$ ipython --no-banner

In [1]: import numpy as np

In [2]: np.set_printoptions(suppress=True, linewidth=100)

In [3]: feats = np.loadtxt("data.csv", delimiter=",")

In [4]: feats
Out[4]: 
array([[ 0.,  5., 15., 10., 10.],
       [ 0., -2., -6., -4., -4.]])

In [5]: f = np.array([-5, 4])

In [6]: np.correlate(feats[1], feats[0], "full")
Out[6]: array([   0.,  -20.,  -80., -130., -180., -130.,  -80.,  -20.,    0.])

In [7]: np.polyval(f, feats[1])
Out[7]: array([ 4., 14., 34., 24., 24.])

In [8]: np.convolve(feats[1], f)
Out[8]: array([  0.,  10.,  22.,  -4.,   4., -16.])

In [9]: np.cross(feats[1, :3], feats[0, :3])
Out[9]: array([ 0., -0.,  0.])

In [10]: np.linalg.lstsq(feats[:-1].T, feats[-1])[2]
Out[10]: np.int32(1)

In [11]: np.allclose(feats[:-1].T @ np.linalg.lstsq(feats[:-1].T, feats[-1])[0], feats[-1])
Out[11]: True

In [12]: np.round(feats @ np.linalg.pinv(feats) @ feats, 2)
Out[12]: 
array([[ 0.,  5., 15., 10., 10.],
       [ 0., -2., -6., -4., -4.]])

In [13]: np.unique(feats.round(6), axis=0).shape
Out[13]: (2, 5)

In [14]: np.abs(np.diag(np.linalg.qr(feats)[1])) > 1e-9
Out[14]: array([False,  True])

In [15]: np.round(np.trace(np.linalg.pinv(feats) @ feats), 2)
Out[15]: np.float64(1.0)

In [16]: np.linalg.cond(feats) > 100
Out[16]: np.True_

In [17]: left, sig, VT = np.linalg.svd(feats)

In [18]: vecs = VT[:(sig > 1e-8).sum()]

In [19]: rng = np.random.default_rng(272)

In [20]: x0 = feats[0] + -2 * feats[1] + rng.integers(2) * np.eye(5)[0]

In [21]: x0
Out[21]: array([ 0.,  9., 27., 18., 18.])

In [22]: round(np.linalg.norm(x0 - vecs.T @ vecs @ x0), 2)
Out[22]: np.float64(0.0)

In [23]: np.round(np.diag(vecs.T @ vecs), 2) + 0
Out[23]: array([0.  , 0.06, 0.5 , 0.22, 0.22])

In [24]: np.linalg.matrix_rank(np.vstack([feats, x0]))
Out[24]: np.int64(1)
